>>> import numpy as np
>>> from numpy import linalg as LA
>>> np.set_printoptions(precision=2, suppress=True, linewidth=160)
>>> data = np.load("x.npy")
>>> data
array([[-3.,  1.,  0.,  0.,  0.,  0.,  0.,  0.,  0.,  0.,  0.,  0.,  0.,  0.,  0.],
       [ 0., -3.,  1.,  0.,  0.,  0.,  0.,  0.,  0.,  0.,  0.,  0.,  0.,  0.,  0.],
       [ 0.,  0., -3.,  1.,  0.,  0.,  0.,  0.,  0.,  0.,  0.,  0.,  0.,  0.,  0.],
       [ 0.,  0.,  0., -3.,  1.,  0.,  0.,  0.,  0.,  0.,  0.,  0.,  0.,  0.,  0.],
       [ 0.,  0.,  0.,  0., -3.,  1.,  0.,  0.,  0.,  0.,  0.,  0.,  0.,  0.,  0.],
       [ 0.,  0.,  0.,  0.,  0., -3.,  1.,  0.,  0.,  0.,  0.,  0.,  0.,  0.,  0.],
       [ 0.,  0.,  0.,  0.,  0.,  0., -3.,  1.,  0.,  0.,  0.,  0.,  0.,  0.,  0.],
       [ 0.,  0.,  0.,  0.,  0.,  0.,  0., -3.,  1.,  0.,  0.,  0.,  0.,  0.,  0.],
       [ 0.,  0.,  0.,  0.,  0.,  0.,  0.,  0., -3.,  1.,  0.,  0.,  0.,  0.,  0.],
       [ 0.,  0.,  0.,  0.,  0.,  0.,  0.,  0.,  0., -3.,  1.,  0.,  0.,  0.,  0.],
       [ 0.,  0.,  0.,  0.,  0.,  0.,  0.,  0.,  0.,  0., -3.,  1.,  0.,  0.,  0.],
       [ 0.,  0.,  0.,  0.,  0.,  0.,  0.,  0.,  0.,  0.,  0., -3.,  1.,  0.,  0.],
       [ 0.,  0.,  0.,  0.,  0.,  0.,  0.,  0.,  0.,  0.,  0.,  0., -3.,  1.,  0.],
       [ 0.,  0.,  0.,  0.,  0.,  0.,  0.,  0.,  0.,  0.,  0.,  0.,  0., -3.,  1.],
       [ 0.,  0.,  0.,  0.,  0.,  0.,  0.,  0.,  0.,  0.,  0.,  0.,  0.,  0., -3.]])
>>> # triangular
>>> [int(LA.matrix_rank(LA.matrix_power(data, p))) for p in range(1, 16)]
[15, 15, 15, 15, 15, 15, 15, 15, 15, 15, 15, 15, 15, 15, 15]
>>> np.sort(LA.eigvals(data))
array([-3., -3., -3., -3., -3., -3., -3., -3., -3., -3., -3., -3., -3., -3., -3.])
>>> O, evecs = LA.qr(data[:, :8])[0], LA.qr(data[:, 8:])[0]
>>> sigma = LA.svd(O.T @ evecs, compute_uv=False)
>>> (sigma > 0.9).sum()
np.int64(0)
>>> np.round(LA.norm(O @ O.T - evecs @ evecs.T, 2), 2)
np.float64(1.0)
>>> u = np.array([2, -2, 0, -4, 0, 2, -1, 0, 4, -4, -4, -2, 3, -4, -3])
>>> Y = data + np.outer(u, np.eye(15)[5])
>>> LA.matrix_rank(Y - data)
np.int64(1)
>>> T = np.stack([data, -1 * data, data[::-1]])
>>> LA.norm(T, axis=(1, 2))
array([12.21, 12.21, 12.21])
>>> (T @ data.T).shape
(3, 15, 15)
>>> x0 = np.array([3, -2, 2, 0, 1, -4, -5, 4, -4, -3, 4, 0, 5, 1, -3])
>>> y = data @ x0
>>> coef, lr = np.zeros(15), 1 / LA.norm(data, 2) ** 2
>>> for i in range(250):
...     coef -= lr * data.T @ (data @ coef - y)
...     if i % 50 == 0: print(i, round(LA.norm(data @ coef - y), 2))
... 
0 12.15
50 0.0
100 0.0
150 0.0
200 0.0
>>> np.round(LA.cond(data), 2)
np.float64(1.97)
>>> rng = np.random.default_rng(440)
>>> th = rng.uniform(0, 2 * np.pi, 33)
>>> O, _ = LA.qr(np.array([[0.7, 0.3],
...     [0.0, -0.5],
...     [0.8, 1.6],
...     [0.5, -0.7],
...     [1.9, -0.9],
...     [-1.2, -1.6],
...     [1.4, 0.4],
...     [1.2, -0.9],
...     [0.3, 0.4],
...     [0.5, 0.4],
...     [-0.6, 0.0],
...     [1.9, 0.2],
...     [0.7, 0.1]]))
>>> K = 5 * np.c_[np.cos(th), np.sin(th)] @ O.T
>>> K
array([[-0.96,  0.13, -1.44, -0.45, -2.16,  1.94, -1.88, -1.28, -0.49, -0.74,  0.76, -2.45, -0.91],
       [-0.68, -0.35,  0.11, -1.13, -3.06,  0.4 , -1.51, -2.17, -0.1 , -0.36,  0.77, -2.28, -0.82],
       [ 0.92, -0.64,  2.66, -0.51,  0.32, -2.96,  1.59, -0.22,  0.74,  0.9 , -0.46,  1.72,  0.67],
       [-0.73,  0.81, -2.88,  0.97,  0.81,  3.02, -1.14,  1.05, -0.75, -0.82,  0.21, -0.98, -0.41],
       [ 0.62, -0.86,  2.87, -1.12, -1.26, -2.93,  0.9 , -1.36,  0.73,  0.76, -0.09,  0.63,  0.28],
       [ 0.74, -0.81,  2.88, -0.94, -0.74, -3.03,  1.17, -1.  ,  0.76,  0.83, -0.22,  1.03,  0.42],
       [ 0.11, -0.85,  2.26, -1.47, -2.62, -2.03, -0.12, -2.21,  0.51,  0.39,  0.34, -0.75, -0.23],
       [-0.53,  0.88, -2.82,  1.22,  1.56,  2.82, -0.72,  1.57, -0.71, -0.71,  0.01, -0.37, -0.18],
       [ 0.71,  0.32,  0.02,  1.09,  3.02, -0.53,  1.55,  2.12,  0.13,  0.39, -0.77,  2.32,  0.84],
       [ 0.75, -0.8 ,  2.88, -0.93, -0.71, -3.03,  1.18, -0.98,  0.76,  0.83, -0.23,  1.05,  0.43],
       [-0.42,  0.89, -2.71,  1.32,  1.91,  2.65, -0.48,  1.79, -0.66, -0.63, -0.1 , -0.05, -0.06],
       [-0.89, -0.05, -0.9 , -0.72, -2.58,  1.43, -1.8 , -1.66, -0.36, -0.62,  0.79, -2.48, -0.91],
       [-0.73,  0.81, -2.88,  0.96,  0.79,  3.02, -1.15,  1.03, -0.76, -0.83,  0.21, -1.  , -0.41],
       [ 0.85,  0.12,  0.68,  0.83,  2.72, -1.21,  1.76,  1.8 ,  0.3 ,  0.57, -0.79,  2.46,  0.9 ],
       [-0.75, -0.27, -0.18, -1.03, -2.96,  0.7 , -1.61, -2.05, -0.18, -0.44,  0.78, -2.37, -0.86],
       [-0.08, -0.78,  1.88, -1.49, -2.9 , -1.56, -0.47, -2.35,  0.39,  0.23,  0.47, -1.18, -0.39],
       [ 0.8 , -0.77,  2.85, -0.84, -0.49, -3.04,  1.28, -0.82,  0.76,  0.86, -0.29,  1.21,  0.49],
       [-0.3 , -0.67,  1.33, -1.44, -3.12, -0.93, -0.88, -2.41,  0.23,  0.03,  0.6 , -1.65, -0.57],
       [-0.8 ,  0.77, -2.85,  0.84,  0.49,  3.04, -1.28,  0.82, -0.76, -0.86,  0.29, -1.21, -0.49],
       [ 0.8 , -0.77,  2.85, -0.84, -0.47, -3.04,  1.29, -0.81,  0.76,  0.86, -0.29,  1.22,  0.49],
       [ 0.45,  0.56, -0.9 ,  1.36,  3.17,  0.44,  1.14,  2.37, -0.11,  0.12, -0.68,  1.93,  0.68],
       [-0.6 , -0.44,  0.42, -1.23, -3.13,  0.07, -1.37, -2.27, -0.02, -0.26,  0.74, -2.16, -0.77],
       [-0.62,  0.86, -2.86,  1.13,  1.27,  2.92, -0.89,  1.37, -0.73, -0.76,  0.09, -0.62, -0.27],
       [-0.28,  0.88, -2.54,  1.41,  2.26,  2.4 , -0.21,  2.01, -0.6 , -0.53, -0.21,  0.32,  0.07],
       [ 0.7 ,  0.33, -0.03,  1.11,  3.04, -0.48,  1.53,  2.14,  0.12,  0.38, -0.77,  2.31,  0.83],
       [ 0.4 ,  0.61, -1.07,  1.39,  3.16,  0.64,  1.04,  2.4 , -0.16,  0.06, -0.65,  1.82,  0.64],
       [-1.  ,  0.34, -2.  , -0.09, -1.54,  2.45, -1.86, -0.75, -0.61, -0.84,  0.68, -2.29, -0.86],
       [-0.88,  0.69, -2.75,  0.64, -0.01,  3.02, -1.48,  0.45, -0.75, -0.89,  0.4 , -1.54, -0.6 ],
       [-0.63, -0.41,  0.29, -1.19, -3.11,  0.21, -1.43, -2.23, -0.05, -0.3 ,  0.75, -2.22, -0.8 ],
       [-0.7 , -0.33,  0.03, -1.11, -3.04,  0.48, -1.54, -2.14, -0.12, -0.38,  0.77, -2.31, -0.83],
       [-0.39, -0.61,  1.09, -1.4 , -3.16, -0.66, -1.03, -2.4 ,  0.16, -0.05,  0.65, -1.81, -0.63],
       [ 0.97, -0.17,  1.55,  0.38,  2.05, -2.05,  1.88,  1.18,  0.51,  0.76, -0.75,  2.43,  0.91],
       [ 1.  , -0.37,  2.07,  0.03,  1.43, -2.52,  1.85,  0.66,  0.63,  0.85, -0.66,  2.25,  0.85]])
>>> # null space of dimension 11
>>> x0 = np.array([5, -2, 1, -2, -1, -1, 2, 2, -1, 1, 2, -5, -5])
>>> h1 = np.maximum(K @ x0, 0)
>>> np.flatnonzero(h1 > 1e-9)
array([ 0,  1,  2,  4,  5,  6,  9, 11, 14, 15, 16, 17, 19, 21, 26, 28, 29, 30])
>>> left, sigma, VT = LA.svd(K)
>>> sigma.round(2) + 0
array([20.4 , 20.22,  0.  ,  0.  ,  0.  ,  0.  ,  0.  ,  0.  ,  0.  ,  0.  ,  0.  ,  0.  ,  0.  ])
>>> np.argmax(sigma[:-1] / (sigma[1:] + 1e-6)) + 1
np.int64(2)
>>> Y = left[:, :2] @ np.diag(sigma[:2]) @ VT[:2]
>>> LA.matrix_rank(Y)
np.int64(2)
>>> O, r_ = LA.qr(data)
>>> np.abs(np.diag(r_))
array([3., 3., 3., 3., 3., 3., 3., 3., 3., 3., 3., 3., 3., 3., 3.])
>>> np.trace(O @ O.T)
np.float64(15.0)
>>> np.abs(np.diag(LA.qr(K)[1])) > 1e-9
array([ True,  True, False, False, False, False, False, False, False, False, False, False, False])
>>> try:
...     LA.inv(K)
... except LA.LinAlgError as e:
...     print(e)
... 
Last 2 dimensions of the array must be square
>>> left, sigma, VT = LA.svd(K)
>>> evecs = VT[:(sigma > 1e-8).sum()]
>>> x0 = K[13] + -3 * K[27] + rng.integers(2) * np.eye(13)[8]
>>> x0
array([  3.5 ,  -1.96,   8.94,  -1.1 ,   2.75, -10.26,   6.21,   0.44,   3.57,   3.23,  -1.99,   7.08,   2.71])
>>> round(float(LA.norm(x0 - evecs.T @ evecs @ x0)), 2)
0.99
>>> J = np.loadtxt("layer17.csv", delimiter=",")
>>> J
array([[ 1.57, -6.19, -6.28, -6.09,  1.09, -5.85, -1.15, -6.43, -4.15],
       [ 1.82, -5.23, -5.53, -4.93,  1.3 , -5.36, -0.27, -6.18, -3.27],
       [ 3.66, -0.26, -0.01, -0.5 ,  0.75, -1.67, -0.07, -4.34, -3.07],
       [ 3.03, -2.07, -1.91, -2.22,  0.84, -2.94, -0.44, -4.97, -3.44],
       [ 2.25, -3.31, -4.24, -2.38,  1.93, -4.49,  2.04, -5.75, -0.96],
       [ 3.86, -0.35,  0.57, -1.28,  0.07, -1.29, -1.92, -4.14, -4.92],
       [ 2.96, -2.25, -2.12, -2.39,  0.86, -3.08, -0.45, -5.04, -3.45],
       [ 3.56,  1.01, -0.31,  2.34,  2.32, -1.87,  4.53, -4.44,  1.53],
       [ 2.33, -4.35, -4.  , -4.69,  0.65, -4.33, -1.7 , -5.67, -4.7 ],
       [ 2.19, -4.73, -4.43, -5.04,  0.7 , -4.62, -1.72, -5.81, -4.72]])
>>> # null space of dimension 6
>>> rk = LA.matrix_rank(J)
>>> rk
np.int64(3)
>>> N = LA.svd(J)[2][rk:].T
>>> LA.matrix_rank(J.T @ J), LA.matrix_rank(J @ J.T)
(np.int64(3), np.int64(3))
>>> [int(LA.matrix_rank(J[:i])) for i in range(1, len(J) + 1)]
[1, 2, 3, 3, 3, 3, 3, 3, 3, 3]
>>> F = np.load("arr.npy")
>>> F
array([[-3.,  1.,  0.,  0.,  0.,  0.,  0.,  0.,  0.,  0.,  0.],
       [ 0., -3.,  1.,  0.,  0.,  0.,  0.,  0.,  0.,  0.,  0.],
       [ 0.,  0., -3.,  1.,  0.,  0.,  0.,  0.,  0.,  0.,  0.],
       [ 0.,  0.,  0., -3.,  1.,  0.,  0.,  0.,  0.,  0.,  0.],
       [ 0.,  0.,  0.,  0., -3.,  1.,  0.,  0.,  0.,  0.,  0.],
       [ 0.,  0.,  0.,  0.,  0., -3.,  1.,  0.,  0.,  0.,  0.],
       [ 0.,  0.,  0.,  0.,  0.,  0., -3.,  1.,  0.,  0.,  0.],
       [ 0.,  0.,  0.,  0.,  0.,  0.,  0., -3.,  1.,  0.,  0.],
       [ 0.,  0.,  0.,  0.,  0.,  0.,  0.,  0., -3.,  1.,  0.],
       [ 0.,  0.,  0.,  0.,  0.,  0.,  0.,  0.,  0., -3.,  1.],
       [ 0.,  0.,  0.,  0.,  0.,  0.,  0.,  0.,  0.,  0., -3.]])
>>> left, sigma, VT = LA.svd(J)
>>> evecs = VT[:(sigma > 1e-8).sum()]
>>> x0 = J[5] + 2 * J[7] + rng.integers(2) * np.eye(9)[7]
>>> x0
array([ 10.98,   1.67,  -0.05,   3.39,   4.72,  -5.03,   7.15, -13.02,  -1.85])
>>> np.round(evecs.T @ evecs, 2) + 0
array([[ 0.39,  0.14,  0.15,  0.12,  0.08, -0.05,  0.06, -0.35, -0.21],
       [ 0.14,  0.27,  0.28,  0.25,  0.  ,  0.17,  0.06,  0.05,  0.02],
       [ 0.15,  0.28,  0.35,  0.21, -0.06,  0.22, -0.09,  0.08, -0.12],
       [ 0.12,  0.25,  0.21,  0.29,  0.06,  0.12,  0.2 ,  0.01,  0.16],
       [ 0.08,  0.  , -0.06,  0.06,  0.09, -0.09,  0.17, -0.14,  0.09],
       [-0.05,  0.17,  0.22,  0.12, -0.09,  0.21, -0.11,  0.22,  0.  ],
       [ 0.06,  0.06, -0.09,  0.2 ,  0.17, -0.11,  0.43, -0.14,  0.35],
       [-0.35,  0.05,  0.08,  0.01, -0.14,  0.22, -0.14,  0.47,  0.17],
       [-0.21,  0.02, -0.12,  0.16,  0.09,  0.  ,  0.35,  0.17,  0.5 ]])
>>> round(float(LA.norm(x0 - evecs.T @ evecs @ x0)), 2)
0.0
>>> LA.matrix_rank(np.vstack([J, x0]))
np.int64(3)
>>> np.allclose(evecs.T @ evecs @ x0, x0)
True
>>> m1 = np.load("test6.npy")
>>> m1
array([[ 0.74, -0.05, -0.05, -0.05, -0.26, -0.05, -0.15, -0.36, -0.26, -0.36, -0.15],
       [-0.05,  0.99, -0.01, -0.01, -0.05, -0.01, -0.03, -0.07, -0.05, -0.07, -0.03],
       [-0.05, -0.01,  0.99, -0.01, -0.05, -0.01, -0.03, -0.07, -0.05, -0.07, -0.03],
       [-0.05, -0.01, -0.01,  0.99, -0.05, -0.01, -0.03, -0.07, -0.05, -0.07, -0.03],
       [-0.26, -0.05, -0.05, -0.05,  0.74, -0.05, -0.15, -0.36, -0.26, -0.36, -0.15],
       [-0.05, -0.01, -0.01, -0.01, -0.05,  0.99, -0.03, -0.07, -0.05, -0.07, -0.03],
       [-0.15, -0.03, -0.03, -0.03, -0.15, -0.03,  0.91, -0.22, -0.15, -0.22, -0.09],
       [-0.36, -0.07, -0.07, -0.07, -0.36, -0.07, -0.22,  0.5 , -0.36, -0.5 , -0.22],
       [-0.26, -0.05, -0.05, -0.05, -0.26, -0.05, -0.15, -0.36,  0.74, -0.36, -0.15],
       [-0.36, -0.07, -0.07, -0.07, -0.36, -0.07, -0.22, -0.5 , -0.36,  0.5 , -0.22],
       [-0.15, -0.03, -0.03, -0.03, -0.15, -0.03, -0.09, -0.22, -0.15, -0.22,  0.91]])
>>> O, evecs = LA.qr(m1[:, :4])[0], LA.qr(m1[:, 4:])[0]
>>> sigma = LA.svd(O.T @ evecs, compute_uv=False)
>>> sigma.round(2) + 0
array([0., 0., 0., 0.])
